$ python -q
>>> import numpy as np
>>> from numpy import linalg as LA
>>> np.set_printoptions(suppress=True, linewidth=120)
>>> W0 = np.load("a.npy")
>>> W0
array([[ 0,  0,  3,  8],
       [ 5, 27, 18,  0],
       [ 0, 18, 13,  0],
       [ 0,  0,  0, 15],
       [ 0,  0,  3,  8],
       [ 0,  0,  0, 15],
       [ 0,  0,  3,  8],
       [ 0,  0,  3,  8],
       [23, 54, 33,  0],
       [ 0, 18, 13,  0],
       [ 0,  0,  0, 15],
       [11, 36, 23,  0],
       [11, 36, 23,  0],
       [23, 54, 33,  0],
       [ 0,  0,  0, 36],
       [ 0,  0,  0, 22],
       [ 0,  0,  0, 29],
       [ 5, 27, 18,  0],
       [ 5, 27, 18,  0],
       [ 5, 27, 18,  0],
       [17, 45, 28,  0],
       [ 0,  0,  0, 15],
       [11, 36, 23,  0],
       [23, 54, 33,  0],
       [ 0,  0,  3,  8],
       [11, 36, 23,  0],
       [17, 45, 28,  0],
       [ 5, 27, 18,  0]])
>>> lab = W0[:, 2] > np.median(W0[:, 2])
>>> f = W0[lab].mean(axis=0) - W0[~lab].mean(axis=0)
>>> np.argsort(-np.abs(f).round(6), kind="stable")
array([1, 2, 3, 0])
>>> lab.astype(int)
array([0, 1, 0, 0, 0, 0, 0, 0, 1, 0, 0, 1, 1, 1, 0, 0, 0, 1, 1, 1, 1, 0, 1, 1, 0, 1, 1, 1])
>>> ((W0 - W0.mean(axis=0)) @ f > 0).astype(int)
array([0, 1, 0, 0, 0, 0, 0, 0, 1, 0, 0, 1, 1, 1, 0, 0, 0, 1, 1, 1, 1, 0, 1, 1, 0, 1, 1, 1])
>>> E = np.load("block16.npy")
>>> E
array([[ 3.4, -1.3,  2. ],
       [ 0.1,  0.7,  0.7],
       [ 2.1, -0.5,  1.1],
       [ 1.1, -0.5,  0.4]])
>>> f, g = E[1], E[0]
>>> round(float(f @ f), 1)
1.0
>>> p = (f @ g) / (f @ f) * f
>>> round(float((g - p) @ f), 1)
-0.0
>>> np.round(g - p, 1)
array([ 3.3, -1.9,  1.4])
>>> round(LA.norm(f + g) ** 2 + LA.norm(f - g) ** 2, 1)
np.float64(36.5)
>>> p.round(1)
array([0.1, 0.6, 0.6])
>>> O = E.astype(float).copy()
>>> for j in range(3):
...     O[:, j] -= O[:, :j] @ (O[:, :j].T @ O[:, j])
...     O[:, j] /= LA.norm(O[:, j])
... 
>>> np.round(O.T @ O, 1) + 0
array([[1., 0., 0.],
       [0., 1., 0.],
       [0., 0., 1.]])
>>> out = E / LA.norm(E, axis=1, keepdims=True)
>>> cov = out @ out.T
>>> (cov - 2 * np.eye(4)).round(6).argmax(axis=1)
array([2, 2, 0, 0])
>>> np.argwhere(np.triu(np.abs(cov) > 0.95, 1))
array([[0, 2],
       [0, 3],
       [2, 3]])
>>> x0 = np.array([-1, 0, -2])
>>> rhs = E @ x0
>>> np.round(LA.pinv(E) @ E, 1) + 0
array([[1., 0., 0.],
       [0., 1., 0.],
       [0., 0., 1.]])
>>> np.round(LA.solve(E.T @ E, E.T @ rhs), 1) + 0
array([-1.,  0., -2.])
>>> rng = np.random.default_rng(497795)
>>> rhs = rhs + 0.1 * rng.normal(size=4)
>>> rhs.round(1)
array([-7.4, -1.5, -4.4, -1.8])
>>> b, *_ = LA.lstsq(E, rhs)
>>> b.round(1)
array([-1.1, -0.1, -1.8])
>>> b.round()
array([-1., -0., -2.])
>>> x0 = np.array([-2, -2, 1])
>>> h1 = np.maximum(E @ x0, 0)
>>> np.round(np.maximum(E @ x0, 0) - np.maximum(-E @ x0, 0), 1)
array([-2.2, -0.9, -2.1, -0.8])
>>> E * (h1 > 1e-9)[:, None]
array([[ 0., -0.,  0.],
       [ 0.,  0.,  0.],
       [ 0., -0.,  0.],
       [ 0., -0.,  0.]])
>>> np.round(np.tanh(E @ x0), 1)
array([-1. , -0.7, -1. , -0.7])
>>> np.maximum(E @ (3 * x0), 0)
array([0., 0., 0., 0.])
>>> h1
array([0., 0., 0., 0.])
>>> M = np.array([[40.0, 42.0, 0.0, 18.0],
...     [42.0, 53.0, 0.0, 21.0],
...     [0.0, 0.0, 4.0, 0.0],
...     [18.0, 21.0, 0.0, 13.0]])
>>> U, sv, Vh = LA.svd(M)
>>> sv.round(1)
array([98.,  4.,  4.,  4.])
>>> out = U[:, :1] @ np.diag(sv[:1]) @ Vh[:1]
>>> round(float(LA.norm(M - out) / LA.norm(M)), 1)
0.1
>>> LA.matrix_rank(M, rtol=0.05)
np.int64(1)
>>> data = np.load("case13.npy")
>>> data
array([[ 0.5,  1.2, -1.2,  0.2,  0.1],
       [ 1. ,  0. ,  1.2, -0.8,  0.4],
       [-2.7,  1.2,  0.5,  0.3,  0.5],
       [-0.5,  1.7, -2.2,  2.1, -0.5],
       [ 0.4,  0.9,  2.1,  0.2, -0.7]])
>>> proj = np.triu(np.array([[5, 9, 2, 4, 9],
...     [0, 7, 8, 1, 6],
...     [2, 5, 5, 0, 1],
...     [4, 8, 7, 6, 6],
...     [0, 2, 9, 5, 6]]), 1) + np.eye(5)
>>> out = proj @ data @ LA.inv(proj)
>>> round(LA.det(out), 1)
np.float64(10.1)
>>> np.round(np.poly(out), 1)
array([  1. ,  -2.4,  -4.9,  13.7,   1.4, -10.1])
>>> data.shape
(5, 5)
>>> np.round(data.sum(axis=1), 1)
array([ 0.8,  1.8, -0.2,  0.6,  2.9])
>>> LA.matrix_rank(data)
np.int64(5)
>>> np.round(data.sum(axis=0), 1)
array([-1.3,  5. ,  0.4,  2. , -0.2])
>>> x0 = np.array([2, 4, 2, 0, 2])
>>> rhs = data @ x0
>>> rhs.round(1)
array([3.6, 5.2, 1.4, 0.4, 7.2])
>>> np.round(LA.solve(data, rhs + data[:, 1]), 1) + 0
array([2., 5., 2., 0., 2.])
>>> O, r_ = LA.qr(data)
>>> np.round(np.abs(np.diag(r_)), 1)
array([3. , 2.3, 3.4, 1.1, 0.4])
>>> round(float(np.trace(O @ O.T)), 1)
5.0
>>> O.shape, r_.shape
((5, 5), (5, 5))
>>> np.round(O @ r_, 1) + 0
array([[ 0.5,  1.2, -1.2,  0.2,  0.1],
       [ 1. ,  0. ,  1.2, -0.8,  0.4],
       [-2.7,  1.2,  0.5,  0.3,  0.5],
       [-0.5,  1.7, -2.2,  2.1, -0.5],
       [ 0.4,  0.9,  2.1,  0.2, -0.7]])
>>> f = np.array([1, 0])
>>> np.round(np.cross(data[0, :3], data[2, :3]), 1)
array([2. , 3. , 3.8])
>>> np.array([np.convolve(row, f, "same") for row in data])
array([[ 0.5,  1.2, -1.2,  0.2,  0.1],
       [ 1. ,  0. ,  1.2, -0.8,  0.4],
       [-2.7,  1.2,  0.5,  0.3,  0.5],
       [-0.5,  1.7, -2.2,  2.1, -0.5],
       [ 0.4,  0.9,  2.1,  0.2, -0.7]])
>>> np.polyval(f, data[0])
array([ 0.5,  1.2, -1.2,  0.2,  0.1])
>>> K = np.loadtxt("m.csv", delimiter=",")
>>> K
array([[5., 0., 0., 0., 0.],
       [1., 1., 0., 0., 0.],
       [3., 8., 0., 0., 0.],
       [5., 3., 7., 8., 0.],
       [0., 9., 6., 8., 4.]])
>>> np.round(K @ LA.pinv(K) @ K, 1) + 0
array([[5., 0., 0., 0., 0.],
       [1., 1., 0., 0., 0.],
       [3., 8., 0., 0., 0.],
       [5., 3., 7., 8., 0.],
       [0., 9., 6., 8., 4.]])
>>> round(float(np.trace(LA.pinv(K) @ K)), 1)
4.0
>>> np.unique(K.round(6), axis=0).shape
(5, 5)
>>> LA.lstsq(K[:-1].T, K[-1])[2]
np.int32(3)
>>> np.allclose(K[:-1].T @ LA.lstsq(K[:-1].T, K[-1])[0], K[-1])
False
>>> rank = LA.matrix_rank(K)
>>> rank
np.int64(4)
>>> null = LA.svd(K)[2][rank:].T
>>> np.allclose(K @ null, 0)
True
>>> LA.matrix_rank(K.T @ K), LA.matrix_rank(K @ K.T)
(np.int64(4), np.int64(4))
>>> [int(LA.matrix_rank(K[:, :j + 1])) for j in range(5)]
[1, 2, 3, 4, 4]
>>> np.round(null @ null.T, 1) + 0
array([[ 0. ,  0. ,  0. ,  0. ,  0. ],
       [ 0. ,  0. ,  0. ,  0. ,  0. ],
       [ 0. ,  0. ,  0.5, -0.5,  0.1],
       [ 0. ,  0. , -0.5,  0.4, -0.1],
       [ 0. ,  0. ,  0.1, -0.1,  0. ]])
>>> np.round(K @ null, 1) + 0
array([[0.],
       [0.],
       [0.],
       [0.],
       [0.]])
